>>> import numpy as np
>>> np.set_printoptions(precision=3, suppress=True, linewidth=120)
>>> def tidy(a):
...     return np.round(a, 3) + 0
... 
>>> feats = np.array([[1, -3, 2], [-2, 6, -4]])
>>> Uu, sv, Vt = np.linalg.svd(feats)
>>> print(tidy(sv))
[8.367 0.   ]
>>> other = Uu[:, :1] @ np.diag(sv[:1]) @ Vt[:1]
>>> print(np.linalg.matrix_rank(other))
1
>>> print(np.linalg.matrix_rank(feats, rtol=0.05))
1
>>> print(tidy(np.abs(feats - other).max()))
0.0
>>> print(tidy(np.linalg.norm(feats - other) / np.linalg.norm(feats)))
0.0
>>> A = np.load("w.npy")
>>> print(tidy(A))
[[ 0.391  0.449 -0.192]
 [ 0.449  0.669  0.142]
 [-0.192  0.142  0.939]]
>>> Uu, sv, Vt = np.linalg.svd(A)
>>> print(np.argmax(sv[:-1] / (sv[1:] + 1e-6)) + 1)
2
>>> print(tidy(sv))
[1. 1. 0.]
>>> other = Uu[:, :2] @ np.diag(sv[:2]) @ Vt[:2]
>>> print(tidy(np.linalg.norm(A - other, 2)), tidy(sv[2]))
0.0 0.0
>>> print(tidy(np.abs(A - other).max()))
0.0
>>> print(np.linalg.matrix_rank(A, rtol=0.05))
2
>>> print(np.unique(feats.round(6), axis=0).shape)
(2, 3)
>>> print(tidy(feats @ np.linalg.pinv(feats) @ feats))
[[ 1. -3.  2.]
 [-2.  6. -4.]]
>>> print(np.abs(np.diag(np.linalg.qr(feats)[1])) > 1e-9)
[ True False]
>>> print(tidy(np.trace(np.linalg.pinv(feats) @ feats)))
1.0
>>> vec = np.array([3, 1, 1])
>>> print(tidy(A @ vec))
[1.43  2.157 0.504]
>>> print(tidy(A @ A @ vec))
[1.43  2.157 0.504]
>>> print(tidy((vec - A @ vec) @ (A @ vec)))
0.0
>>> K = np.loadtxt("sample10.csv", delimiter=",")
>>> print(tidy(K))
[[-0.725 -0.118  0.679]
 [ 0.665 -0.379  0.644]
 [ 0.181  0.918  0.353]]
>>> vec = np.array([2, 0, 0])
>>> print(tidy(K.T @ (K @ vec)))
[2. 0. 0.]
>>> print(tidy(np.linalg.inv(K)))
[[-0.725  0.665  0.181]
 [-0.118 -0.379  0.918]
 [ 0.679  0.644  0.353]]
>>> print([p for p in range(1, 25) if np.allclose(np.linalg.matrix_power(K, p), np.eye(3))])
[]
>>> print(tidy(np.linalg.det(K)))
1.0
>>> print(tidy(np.linalg.norm(vec)), tidy(np.linalg.norm(K @ vec)))
2.0 2.0
>>> print(tidy(np.sort(np.abs(np.degrees(np.angle(np.linalg.eigvals(K)))))))
[  0.    151.097 151.097]
>>> data = np.load("block10.npy")
>>> print(data)
[[ 0.3  0.2  1.5]
 [ 0.6 -0.2  2.2]
 [ 0.7 -2.2 -2.5]
 [-1.1  0.4  2.3]
 [ 0.  -0.7  1.4]
 [ 0.  -0.8  0.2]
 [18.   1.   6. ]
 [ 0.  -0.4 -1. ]
 [-0.7 -0.2  0.3]
 [ 1.3  0.2 -0.2]
 [-0.6 -0.5 -0.5]
 [-0.3  1.6 -1.1]
 [ 0.1 -0.4 -1.1]
 [-0.6 -1.1  0. ]
 [ 0.3  1.  -0.3]
 [-0.2  0.9  0.2]
 [ 0.3 -0.3  1.2]
 [ 1.2 -0.8 -1.3]
 [ 0.  -0.9 -1. ]
 [-0.8 -0.4 -1. ]
 [-0.7  1.  -0.8]
 [-1.9 -0.6  0.4]
 [-0.7  0.4  0.1]
 [ 1.1  0.4  0.8]]
>>> dist = np.linalg.norm(data[:, None] - data[None], axis=-1)
>>> print(np.flatnonzero(dist[23] < dist.mean() / 2))
[ 0  1  4  9 14 15 16 23]
>>> print(np.linalg.matrix_rank(dist ** 2))
5
>>> print(dist.mean(axis=1).argmax())
6
>>> print(dist.shape)
(24, 24)
>>> print(tidy(dist[:5, :5]))
[[0.    0.86  4.682 1.625 0.954]
 [0.86  0.    5.109 1.806 1.118]
 [4.682 5.109 0.    5.748 4.237]
 [1.625 1.806 5.748 0.    1.797]
 [0.954 1.118 4.237 1.797 0.   ]]
>>> print((dist + 1e9 * np.eye(24)).round(6).argmin(axis=1))
[16  0 17  0 16 13 23 12 22 23 19 20  7  5 15 14  4 12  7 10 11  8  8  9]
